$ python3 -q
>>> import numpy as np
>>> import numpy.linalg as la
>>> np.set_printoptions(precision=3, suppress=True, linewidth=140, sign=" ")
>>> def tidy(a):
...     return np.round(a, 3) + 0
... 
>>> m1 = np.load("arr.npy")
>>> print(m1)
[[-0.078 -0.114  1.916  1.886]
 [-0.01   4.116  5.967  6.126]
 [-0.052  0.016  4.043  4.002]]
>>> theta = np.radians(180)
>>> R = np.eye(4)
>>> R[3, 3] = R[2, 2] = np.cos(theta)
>>> R[3, 2], R[2, 3] = -np.sin(theta), np.sin(theta)
>>> print(tidy(R))
[[ 1.  0.  0.  0.]
 [ 0.  1.  0.  0.]
 [ 0.  0. -1.  0.]
 [ 0.  0.  0. -1.]]
>>> B = m1 @ R.T
>>> print(tidy(np.abs(B - m1).max(axis=0)))
[  0.      0.     11.934  12.252]
>>> print(tidy(la.svd(m1, compute_uv=False)), tidy(la.svd(B, compute_uv=False)))
[ 11.142   2.356   0.046] [ 11.142   2.356   0.046]
>>> print(np.allclose(m1 @ m1.T, B @ B.T))
True
>>> J = np.load("data.npy")
>>> print(J)
[[-0.2  0.1  0.3 -0.9]
 [ 0.4 -1.3  1.  -0.8]
 [ 1.3 -1.8  0.3  0. ]
 [-0.2 -0.5 -1.1  0.9]]
>>> x0 = np.array([1, 3, -1, -1])
>>> y = J @ x0
>>> print(tidy(y))
[ 0.7 -3.7 -4.4 -1.5]
>>> print(tidy(la.solve(J.T, J[2])))
[ 0.  0.  1.  0.]
>>> B = J / np.sqrt((J ** 2).mean(axis=1, keepdims=True))
>>> print(la.matrix_rank(B) == la.matrix_rank(J))
True
>>> print(la.matrix_rank(J - J.mean(axis=1, keepdims=True)))
3
>>> Q, _ = la.qr(np.array([[-0.1, -0.3, -0.8], [1.7, -1.5, 0.8], [0.4, -0.5, 0.4]]))
>>> mat = -2 * Q
>>> print(tidy(mat))
[[ 0.114  1.874  0.689]
 [-1.944 -0.054  0.468]
 [-0.457  0.696 -1.818]]
>>> print(tidy(np.trace(mat)))
-1.758
>>> print(tidy(la.matrix_power(mat, 2)))
[[-3.945  0.593 -0.296]
 [-0.332 -3.314 -2.215]
 [-0.574 -2.16   3.317]]
>>> print(tidy(la.det(mat)))
-8.0
>>> print(np.allclose(mat @ mat.T, mat.T @ mat))
True
>>> print(np.allclose(mat, mat.T))
False
>>> print(tidy(np.abs(la.eigvals(mat)).max()))
2.0
>>> arr = np.load("test18.npy")
>>> print(arr)
[[-1.13   1.4    1.1  ]
 [ 1.321  1.3   -1.3  ]
 [-0.649 -0.7    0.7  ]
 [ 0.381 -1.6   -0.4  ]
 [-0.431  0.8    0.4  ]
 [-1.985 -0.3    2.   ]
 [-0.197  1.9    0.2  ]
 [ 3.248  1.4   -3.3  ]
 [-0.492 -1.3    0.5  ]
 [ 0.366  0.6   -0.4  ]
 [-0.013  0.2    0.   ]
 [ 1.461  1.8   -1.5  ]
 [-0.376 -2.3    0.3  ]
 [ 2.55  -1.3   -2.5  ]
 [-0.417  0.7    0.4  ]
 [-0.579  0.4    0.5  ]
 [-0.307  0.2    0.2  ]
 [-1.464 -1.     1.5  ]]
>>> Xs = arr - arr.mean(axis=0)
>>> V = la.svd(Xs)[2][:2]
>>> B = Xs - Xs @ V.T @ V
>>> print(tidy((Xs @ V.T).std(axis=0)))
[ 1.863  1.168]
>>> print(tidy(np.cov(Xs @ V.T, rowvar=False)))
[[ 3.675  0.   ]
 [ 0.     1.444]]
>>> print(tidy(np.diag(V.T @ V)))
[ 0.5  1.   0.5]
>>> print(tidy(la.norm(B) / la.norm(Xs)))
0.014
>>> Q, R = la.qr(J)
>>> print(tidy(np.trace(Q @ Q.T)))
4.0
>>> print(np.allclose(R.T @ R, J.T @ J))
True
>>> print(tidy(np.abs(la.svd(arr)[2][-1])))
[ 0.707  0.005  0.707]
>>> print(la.matrix_rank(arr, rtol=0.1))
2
>>> print(la.cond(arr) > 100)
False
>>> B = np.c_[arr[:, :2] @ np.array([[1, 3], [2, 2]]), np.array([5, 0, 5, 5, 2, 1, 0, -2, -4, -3, -4, 1, 1, 1, 5, -4, 2, 2])]
>>> print(tidy(B))
[[ 1.67  -0.59   5.   ]
 [ 3.921  6.563  0.   ]
 [-2.049 -3.347  5.   ]
 [-2.819 -2.057  5.   ]
 [ 1.169  0.307  2.   ]
 [-2.585 -6.555  1.   ]
 [ 3.603  3.209  0.   ]
 [ 6.048 12.544 -2.   ]
 [-3.092 -4.076 -4.   ]
 [ 1.566  2.298 -3.   ]
 [ 0.387  0.361 -4.   ]
 [ 5.061  7.983  1.   ]
 [-4.976 -5.728  1.   ]
 [-0.05   5.05   1.   ]
 [ 0.983  0.149  5.   ]
 [ 0.221 -0.937 -4.   ]
 [ 0.093 -0.521  2.   ]
 [-3.464 -6.392  2.   ]]
>>> print(tidy(la.norm(B - arr @ la.lstsq(arr, B)[0], axis=0)))
[  0.      0.     12.981]
>>> print(la.matrix_rank(np.c_[arr, B]))
4
>>> rng = np.random.default_rng(57417)
>>> A = np.array([[-2, 3], [3, -3], [-3, 1]]) * (rng.random((3, 2)) < 0.3)
>>> print(A)
[[ 0  0]
 [ 0  0]
 [ 0  0]]
>>> B = arr / la.norm(arr, axis=1, keepdims=True)
>>> C2 = B @ B.T
>>> print(tidy(la.norm(B, axis=1)))
[ 1.  1.  1.  1.  1.  1.  1.  1.  1.  1.  1.  1.  1.  1.  1.  1.  1.  1.]
